>>> import numpy as np
>>> import numpy.linalg as la
>>> np.set_printoptions(precision=2, suppress=True, linewidth=120)
>>> A = np.load("x.npy")
>>> A
array([[ 4., -2.,  3.,  1., -3., -4., -1.,  1.],
       [-3.,  0.,  3.,  5.,  4.,  0.,  3.,  1.],
       [-4., -2.,  3.,  4.,  2., -1.,  0.,  2.],
       [ 4., -3., -4.,  2.,  1.,  1.,  5.,  3.],
       [ 5., -5.,  3., -2.,  4., -1., -4.,  5.],
       [ 3., -1.,  1., -5.,  0., -5.,  4.,  3.],
       [ 5.,  2.,  3.,  1., -5.,  5.,  3.,  0.],
       [ 0.,  0.,  0.,  0.,  0.,  0.,  0.,  2.]])
>>> O, R = la.qr(A)
>>> np.round(O @ R, 2) + 0
array([[ 4., -2.,  3.,  1., -3., -4., -1.,  1.],
       [-3.,  0.,  3.,  5.,  4.,  0.,  3.,  1.],
       [-4., -2.,  3.,  4.,  2., -1.,  0.,  2.],
       [ 4., -3., -4.,  2.,  1.,  1.,  5.,  3.],
       [ 5., -5.,  3., -2.,  4., -1., -4.,  5.],
       [ 3., -1.,  1., -5.,  0., -5.,  4.,  3.],
       [ 5.,  2.,  3.,  1., -5.,  5.,  3.,  0.],
       [ 0.,  0.,  0.,  0.,  0.,  0.,  0.,  2.]])
>>> np.round(O.T @ O, 2) + 0
array([[1., 0., 0., 0., 0., 0., 0., 0.],
       [0., 1., 0., 0., 0., 0., 0., 0.],
       [0., 0., 1., 0., 0., 0., 0., 0.],
       [0., 0., 0., 1., 0., 0., 0., 0.],
       [0., 0., 0., 0., 1., 0., 0., 0.],
       [0., 0., 0., 0., 0., 1., 0., 0.],
       [0., 0., 0., 0., 0., 0., 1., 0.],
       [0., 0., 0., 0., 0., 0., 0., 1.]])
>>> O.shape, R.shape
((8, 8), (8, 8))
>>> np.abs(np.diag(R))
array([10.77,  6.26,  7.74,  7.56,  4.59,  5.2 ,  6.34,  2.  ])
>>> ang = np.radians(45)
>>> R = np.eye(8)
>>> R[0, 0] = R[7, 7] = np.cos(ang)
>>> R[0, 7], R[7, 0] = -np.sin(ang), np.sin(ang)
>>> R
array([[ 0.71,  0.  ,  0.  ,  0.  ,  0.  ,  0.  ,  0.  , -0.71],
       [ 0.  ,  1.  ,  0.  ,  0.  ,  0.  ,  0.  ,  0.  ,  0.  ],
       [ 0.  ,  0.  ,  1.  ,  0.  ,  0.  ,  0.  ,  0.  ,  0.  ],
       [ 0.  ,  0.  ,  0.  ,  1.  ,  0.  ,  0.  ,  0.  ,  0.  ],
       [ 0.  ,  0.  ,  0.  ,  0.  ,  1.  ,  0.  ,  0.  ,  0.  ],
       [ 0.  ,  0.  ,  0.  ,  0.  ,  0.  ,  1.  ,  0.  ,  0.  ],
       [ 0.  ,  0.  ,  0.  ,  0.  ,  0.  ,  0.  ,  1.  ,  0.  ],
       [ 0.71,  0.  ,  0.  ,  0.  ,  0.  ,  0.  ,  0.  ,  0.71]])
>>> B = A @ R.T
>>> B.round(2) + 0
array([[ 2.12, -2.  ,  3.  ,  1.  , -3.  , -4.  , -1.  ,  3.54],
       [-2.83,  0.  ,  3.  ,  5.  ,  4.  ,  0.  ,  3.  , -1.41],
       [-4.24, -2.  ,  3.  ,  4.  ,  2.  , -1.  ,  0.  , -1.41],
       [ 0.71, -3.  , -4.  ,  2.  ,  1.  ,  1.  ,  5.  ,  4.95],
       [ 0.  , -5.  ,  3.  , -2.  ,  4.  , -1.  , -4.  ,  7.07],
       [ 0.  , -1.  ,  1.  , -5.  ,  0.  , -5.  ,  4.  ,  4.24],
       [ 3.54,  2.  ,  3.  ,  1.  , -5.  ,  5.  ,  3.  ,  3.54],
       [-1.41,  0.  ,  0.  ,  0.  ,  0.  ,  0.  ,  0.  ,  1.41]])
>>> np.allclose(la.norm(A, axis=1), la.norm(B, axis=1))
True
>>> np.abs(B - A).max(axis=0)
array([5.  , 0.  , 0.  , 0.  , 0.  , 0.  , 0.  , 3.54])
>>> np.allclose(A @ A.T, B @ B.T)
True
>>> round(float(la.det(R)), 2), round(float(np.trace(R)), 2)
(1.0, 7.41)
>>> U, sv, vt = la.svd(A, full_matrices=False)
>>> U.shape, sv.shape, vt.shape
((8, 8), (8,), (8, 8))
>>> sv / sv[0]
array([1.  , 0.89, 0.73, 0.64, 0.54, 0.36, 0.18, 0.08])
>>> np.allclose(U * sv @ vt, A)
True
>>> np.abs(vt[0])
array([0.68, 0.37, 0.13, 0.34, 0.02, 0.3 , 0.01, 0.43])
>>> np.round(U.T @ A @ vt.T, 2) + 0
array([[13.37,  0.  ,  0.  ,  0.  ,  0.  ,  0.  ,  0.  ,  0.  ],
       [ 0.  , 11.85,  0.  ,  0.  ,  0.  ,  0.  ,  0.  ,  0.  ],
       [ 0.  ,  0.  ,  9.8 ,  0.  ,  0.  ,  0.  ,  0.  ,  0.  ],
       [ 0.  ,  0.  ,  0.  ,  8.51,  0.  ,  0.  ,  0.  ,  0.  ],
       [ 0.  ,  0.  ,  0.  ,  0.  ,  7.24,  0.  ,  0.  ,  0.  ],
       [ 0.  ,  0.  ,  0.  ,  0.  ,  0.  ,  4.82,  0.  ,  0.  ],
       [ 0.  ,  0.  ,  0.  ,  0.  ,  0.  ,  0.  ,  2.34,  0.  ],
       [ 0.  ,  0.  ,  0.  ,  0.  ,  0.  ,  0.  ,  0.  ,  1.1 ]])
>>> np.round(vt @ vt.T, 2) + 0
array([[1., 0., 0., 0., 0., 0., 0., 0.],
       [0., 1., 0., 0., 0., 0., 0., 0.],
       [0., 0., 1., 0., 0., 0., 0., 0.],
       [0., 0., 0., 1., 0., 0., 0., 0.],
       [0., 0., 0., 0., 1., 0., 0., 0.],
       [0., 0., 0., 0., 0., 1., 0., 0.],
       [0., 0., 0., 0., 0., 0., 1., 0.],
       [0., 0., 0., 0., 0., 0., 0., 1.]])
>>> np.abs(U[:, 0]).round(6).argmax()
np.int64(4)
>>> rng = np.random.default_rng(8447)
>>> lab = rng.permutation(8)
>>> lab
array([7, 0, 5, 3, 6, 2, 1, 4])
>>> B = A[lab][:, lab]
>>> np.trace(B)
np.float64(13.0)
>>> np.sort(np.abs(la.eigvals(B)))
array([2.  , 2.69, 5.82, 5.82, 8.44, 8.88, 8.88, 9.83])
>>> np.diag(B)
array([ 2.,  4., -5.,  2.,  3.,  3.,  0.,  4.])
